$ ipython --no-banner

In [1]: import numpy as np

In [2]: np.set_printoptions(precision=2, suppress=True, linewidth=200)

In [3]: rng = np.random.default_rng(176246)

In [4]: M = rng.normal(size=(11, 7))

In [5]: M = 10 * M / np.linalg.norm(M, axis=1, keepdims=True)

In [6]: M
Out[6]: 
array([[ 0.46, -3.27, -0.64, -0.62, -0.61, -8.97,  2.72],
       [-4.53, -2.13, -1.94,  3.23, -6.04,  3.17,  3.77],
       [-0.47, -3.58, -5.24, -5.94,  2.89,  3.83, -1.12],
       [ 4.89, -3.18, -5.87, -5.37, -0.47, -1.58,  0.09],
       [-4.83,  3.8 , -3.4 ,  4.84, -0.15, -5.22,  0.16],
       [-2.41,  1.82, -3.38, -4.8 , -4.99, -4.26,  3.66],
       [ 4.42, -0.87,  0.45, -1.59,  7.37, -0.18,  4.75],
       [ 1.06, -0.19,  4.55,  6.16, -0.95, -5.92, -2.08],
       [ 6.15,  2.49,  4.96,  2.27, -3.61,  3.62,  0.28],
       [-0.61,  9.41, -0.78, -2.25,  0.65,  1.9 , -1.19],
       [ 1.07, -0.09,  7.02,  3.83, -5.44, -1.87,  1.31]])

In [7]: proj = M @ np.linalg.solve(M.T @ M, M.T)

In [8]: np.trace(proj)
Out[8]: np.float64(7.0)

In [9]: np.allclose(proj @ proj, proj)
Out[9]: True

In [10]: J = np.load("x.npy")

In [11]: J.round(2) + 0
Out[11]: 
array([[-0.16,  0.64, -0.2 ,  0.35, -0.15, -0.49, -0.29, -0.07, -0.2 ],
       [-0.44,  0.12, -0.34,  0.08, -0.09,  0.29, -0.06,  0.63,  0.42],
       [-0.16,  0.55, -0.05, -0.21,  0.56,  0.27,  0.32, -0.33,  0.15],
       [-0.28, -0.21,  0.13, -0.37,  0.39, -0.47, -0.48, -0.04,  0.35],
       [-0.53,  0.11,  0.39, -0.36, -0.57, -0.07,  0.27, -0.16,  0.  ],
       [ 0.44,  0.2 , -0.47, -0.67, -0.27, -0.14,  0.01,  0.08,  0.07],
       [-0.34, -0.28, -0.54, -0.03, -0.11,  0.31, -0.29, -0.52, -0.21],
       [ 0.25,  0.04,  0.04,  0.28, -0.3 ,  0.04, -0.07, -0.42,  0.76],
       [ 0.16,  0.3 ,  0.4 , -0.17, -0.1 ,  0.5 , -0.65,  0.05, -0.11]])

In [12]: Q, Rm = np.linalg.qr(M)

In [13]: np.abs(np.diag(Rm))
Out[13]: array([11.58, 12.14, 12.45,  8.16, 11.73, 13.74,  7.55])

In [14]: round(float(np.trace(Q @ Q.T)), 2)
Out[14]: 7.0

In [15]: round(abs(Rm[0, 0]), 2), round(np.linalg.norm(M[:, 0]), 2)
Out[15]: (np.float64(11.58), np.float64(11.58))
